$ python -q
>>> import numpy as np
>>> np.set_printoptions(precision=3, suppress=True, linewidth=120, sign=" ")
>>> rnd = lambda a: np.round(a, 3) + 0
>>> F = np.load("sample19.npy")
>>> F
array([[ 2, -2, -2, -1, -2,  3,  3,  3],
       [ 0, -1, -1, -3,  1,  1,  3,  0],
       [ 0,  0, -2,  1, -2,  3, -3, -2],
       [ 0,  0,  0,  0, -2, -3, -1,  0],
       [ 0,  0,  0,  0, -2,  3,  2,  0],
       [ 0,  0,  0,  0,  0, -3,  0,  2],
       [ 0,  0,  0,  0,  0,  0, -1,  3],
       [ 0,  0,  0,  0,  0,  0,  0, -3]])
>>> print(rnd(np.linalg.norm(F, 1)), rnd(np.linalg.norm(F, np.inf)))
16.0 18.0
>>> rnd(np.linalg.norm(F) ** 2 / np.linalg.norm(F, 2) ** 2)
np.float64(2.361)
>>> print(rnd(np.linalg.norm(F, "nuc")))
27.967
>>> th = np.radians(90)
>>> R = np.eye(8)
>>> R[0, 0] = R[4, 4] = np.cos(th)
>>> R[0, 4], R[4, 0] = -np.sin(th), np.sin(th)
>>> rnd(R)
array([[ 0.,  0.,  0.,  0., -1.,  0.,  0.,  0.],
       [ 0.,  1.,  0.,  0.,  0.,  0.,  0.,  0.],
       [ 0.,  0.,  1.,  0.,  0.,  0.,  0.,  0.],
       [ 0.,  0.,  0.,  1.,  0.,  0.,  0.,  0.],
       [ 1.,  0.,  0.,  0.,  0.,  0.,  0.,  0.],
       [ 0.,  0.,  0.,  0.,  0.,  1.,  0.,  0.],
       [ 0.,  0.,  0.,  0.,  0.,  0.,  1.,  0.],
       [ 0.,  0.,  0.,  0.,  0.,  0.,  0.,  1.]])
>>> other = F @ R.T
>>> np.allclose(np.linalg.norm(F, axis=1), np.linalg.norm(other, axis=1))
True
>>> rnd(np.linalg.det(R)), np.trace(R)
(np.float64(1.0), np.float64(6.0))
>>> f, r1 = F[5], F[3]
>>> print(f @ f)
13
>>> p = (f @ r1) / (f @ f) * f
>>> rnd(np.linalg.norm(f + r1) ** 2 + np.linalg.norm(f - r1) ** 2)
np.float64(54.0)
>>> np.linalg.matrix_rank(np.outer(f, r1))
np.int64(1)
>>> np.outer(f, r1)
array([[ 0,  0,  0,  0,  0,  0,  0,  0],
       [ 0,  0,  0,  0,  0,  0,  0,  0],
       [ 0,  0,  0,  0,  0,  0,  0,  0],
       [ 0,  0,  0,  0,  0,  0,  0,  0],
       [ 0,  0,  0,  0,  0,  0,  0,  0],
       [ 0,  0,  0,  0,  6,  9,  3,  0],
       [ 0,  0,  0,  0,  0,  0,  0,  0],
       [ 0,  0,  0,  0, -4, -6, -2,  0]])
>>> rnd((r1 - p) @ f)
np.float64(0.0)
